% python3 -q
>>> import numpy as np
>>> import numpy.linalg as la
>>> np.set_printoptions(precision=1, suppress=True, linewidth=200)
>>> def rd(a):
...     return np.round(a, 1) + 0
... 
>>> F = np.loadtxt("block9.csv", delimiter=",")
>>> F
array([[ 1., -3.,  0.],
       [-1., -3.,  3.],
       [ 0., -3.,  2.],
       [ 2., -2.,  3.],
       [ 0.,  1.,  2.],
       [ 3., -2.,  3.],
       [ 2., -2., -2.]])
>>> rng = np.random.default_rng(29)
>>> lab = rng.permutation(3)
>>> A2 = F[:, lab] * rng.choice([-1, 1], 3)
>>> A2
array([[ 0.,  1.,  3.],
       [ 3., -1.,  3.],
       [ 2.,  0.,  3.],
       [ 3.,  2.,  2.],
       [ 2.,  0., -1.],
       [ 3.,  3.,  2.],
       [-2.,  2.,  2.]])
>>> U, _, Vh = la.svd(F.T @ A2)
>>> rd(U @ Vh)
array([[ 0.,  1.,  0.],
       [ 0.,  0., -1.],
       [ 1.,  0.,  0.]])
>>> rd(la.lstsq(F, A2)[0])
array([[ 0.,  1.,  0.],
       [ 0.,  0., -1.],
       [ 1.,  0.,  0.]])
>>> lab
array([2, 0, 1])
>>> mat = np.loadtxt("sample10.csv", delimiter=",")
>>> mat
array([[ 1., -2.,  0.,  0.,  0.],
       [-2.,  0., -2.,  0.,  0.],
       [ 0., -2.,  4., -2.,  0.],
       [ 0.,  0., -2., -5., -2.],
       [ 0.,  0.,  0., -2., -4.]])
>>> # equal to its transpose
>>> evals, evecs = la.eigh(mat)
>>> x0 = np.array([1, -5, 5, 5, 5])
>>> rd(la.eigvalsh(mat[1:, 1:]))
array([-6.8, -2.7, -0.7,  5.2])
>>> rd(evecs * np.maximum(evals, 0) @ evecs.T)
array([[ 1.6, -1.2,  0.3,  0. ,  0. ],
       [-1.2,  1.3, -1.5,  0.3,  0. ],
       [ 0.3, -1.5,  4.4, -0.9,  0.2],
       [ 0. ,  0.3, -0.9,  0.2,  0. ],
       [ 0. ,  0. ,  0.2,  0. ,  0. ]])
>>> np.abs(mat).sum(axis=1).max(), rd(np.abs(evals).max())
(np.float64(9.0), np.float64(6.8))
>>> x0 @ mat @ x0
np.float64(-204.0)
>>> rd(x0 @ mat @ x0 / (x0 @ x0)), rd(evals[0]), rd(evals[-1])
(np.float64(-2.0), np.float64(-6.8), np.float64(5.3))
>>> (np.sign(evecs[:, -1].round(6)) == np.sign(evecs[0, -1].round(6))).astype(int)
array([1, 0, 1, 0, 1])
>>> rd(la.det(mat))
np.float64(-384.0)
>>> rd(np.abs(la.eigvals(mat)).max())
np.float64(6.8)
>>> mat @ mat
array([[ 5., -2.,  4.,  0.,  0.],
       [-2.,  8., -8.,  4.,  0.],
       [ 4., -8., 24.,  2.,  4.],
       [ 0.,  4.,  2., 33., 18.],
       [ 0.,  0.,  4., 18., 20.]])
>>> rd(np.sort(np.abs(la.eigvals(mat))))
array([1.9, 2.1, 2.7, 5.3, 6.8])
>>> A2 = np.c_[F[:, :2] @ np.array([[0, 0], [2, 0]]), np.array([-2, -2, 1, -2, 1, -2, -1])]
>>> A2
array([[-6.,  0., -2.],
       [-6.,  0., -2.],
       [-6.,  0.,  1.],
       [-4.,  0., -2.],
       [ 2.,  0.,  1.],
       [-4.,  0., -2.],
       [-4.,  0., -1.]])
>>> rd(la.lstsq(F, A2[:, 0])[0])
array([0., 2., 0.])
>>> rd(la.norm(la.qr(F)[0].T @ A2, axis=0) ** 2 / ((A2 ** 2).sum(axis=0) + 1e-12))
array([1. , 0. , 0.6])
>>> rd(la.norm(A2 - F @ la.lstsq(F, A2)[0], axis=0))
array([0. , 0. , 2.7])
>>> la.matrix_rank(A2)
np.int64(2)
>>> m1 = np.diag(np.array([-2, -2, 1]))
>>> m1
array([[-2,  0,  0],
       [ 0, -2,  0],
       [ 0,  0,  1]])
>>> rd(la.pinv(m1))
array([[-0.5,  0. ,  0. ],
       [ 0. , -0.5,  0. ],
       [ 0. ,  0. ,  1. ]])
>>> (la.matrix_power((m1 != 0) + (m1.T != 0) + np.eye(3), 3) > 0).astype(int)
array([[1, 0, 0],
       [0, 1, 0],
       [0, 0, 1]])
>>> rd(np.sort(la.eigvals(m1).real))
array([-2., -2.,  1.])
>>> [round(float(la.det(m1[:i, :i])), 2) + 0 for i in range(1, 4)]
[-2.0, 4.0, 4.0]
>>> A2 = m1[0, 0] * m1[1:] - np.outer(m1[1:, 0], m1[0])
>>> A2
array([[ 0,  4,  0],
       [ 0,  0, -2]])
>>> np.flatnonzero(~A2.round(6).any(axis=1))
array([], dtype=int64)
>>> feats = np.array([[-0.7, -2.1, 0.0], [0.2, -1.4, -0.1]])
>>> feats[:, 2] *= 3
>>> rd(feats)
array([[-0.7, -2.1,  0. ],
       [ 0.2, -1.4, -0.3]])
>>> # column 1 dominates
>>> P = F @ la.solve(F.T @ F, F.T)
>>> rd(np.diag(P))
array([0.3, 0.6, 0.3, 0.3, 0.3, 0.6, 0.6])
>>> np.allclose(P @ P, P)
True
>>> rd(la.eigvalsh(P))
array([0., 0., 0., 0., 1., 1., 1.])
>>> rd(P @ F[:, 1])
array([-3., -3., -3., -2.,  1., -2., -2.])
>>> rd(np.trace(P))
np.float64(3.0)
>>> la.matrix_rank(np.eye(7) - P)
np.int64(4)
